% python3 -q
>>> import numpy as np
>>> np.set_printoptions(precision=2, suppress=True, linewidth=120, sign=" ")
>>> data = np.load("layer15.npy")
>>> print(data)
[[-1.  1.  1.  1.  1.]
 [ 1. -1.  1.  1.  1.]
 [ 1.  1. -1.  1.  1.]
 [ 1.  1.  1. -1.  1.]
 [ 1.  1.  1.  1. -1.]]
>>> print(np.sort(np.abs(np.linalg.eigvals(data))))
[ 2.  2.  2.  2.  3.]
>>> print(data @ data)
[[ 5.  1.  1.  1.  1.]
 [ 1.  5.  1.  1.  1.]
 [ 1.  1.  5.  1.  1.]
 [ 1.  1.  1.  5.  1.]
 [ 1.  1.  1.  1.  5.]]
>>> np.linalg.determinant(data)
Traceback (most recent call last):
  File "<python-input-6>", line 1, in <module>
    np.linalg.determinant(data)
    ^^^^^^^^^^^^^^^^^^^^^
AttributeError: module 'numpy.linalg' has no attribute 'determinant'
>>> print((data + data.T) / 2)
[[-1.  1.  1.  1.  1.]
 [ 1. -1.  1.  1.  1.]
 [ 1.  1. -1.  1.  1.]
 [ 1.  1.  1. -1.  1.]
 [ 1.  1.  1.  1. -1.]]
>>> print(np.trace(data))
-5.0
>>> print(np.allclose(data @ data.T, data.T @ data))
True
>>> arr = np.load("data.npy")
>>> print(arr)
[[-10.17  11.63   1.33   8.84  -9.02]
 [ 14.11  -1.85  -9.58  -4.53   9.24]
 [  6.92 -14.16   2.48  -9.4    7.57]
 [  4.44 -15.17   4.89  -9.33   6.25]
 [-13.32  -4.16  12.24   1.08  -7.37]
 [ -3.3  -14.93  10.56  -7.26   1.36]
 [  8.22 -13.34   1.07  -9.28   8.19]
 [ -8.56  13.09  -0.67   9.23  -8.35]
 [  3.7   14.79 -10.78   7.09  -1.08]
 [  8.33 -13.26   0.93  -9.27   8.25]
 [ -3.64  15.38  -5.6    9.24  -5.8 ]
 [-12.66   7.9    5.22   7.45  -9.72]
 [  8.85  11.48 -12.86   4.01   2.9 ]
 [ 10.83   9.18 -13.1    2.26   4.67]
 [ -7.84  13.6   -1.49   9.33  -8.02]
 [ -9.18 -11.15  12.93  -3.74  -3.18]
 [ -0.43 -15.58   8.76  -8.33   3.3 ]]
>>> print(np.linalg.lstsq(arr[:-1].T, arr[-1])[2])
2
>>> print(np.abs(np.diag(np.linalg.qr(arr)[1])) > 1e-9)
[ True  True False False False]
>>> try:
...     np.linalg.inv(arr)
... except np.linalg.LinAlgError as e:
...     print(e)
... 
Last 2 dimensions of the array must be square
>>> f, v = arr[5], arr[4]
>>> print(round(f @ v, 2))
217.57
>>> p = (f @ v) / (f @ f) * f
>>> print(v - p)
[-11.52   3.96   6.5    5.03  -8.11]
>>> print(p)
[-1.8  -8.12  5.75 -3.95  0.74]
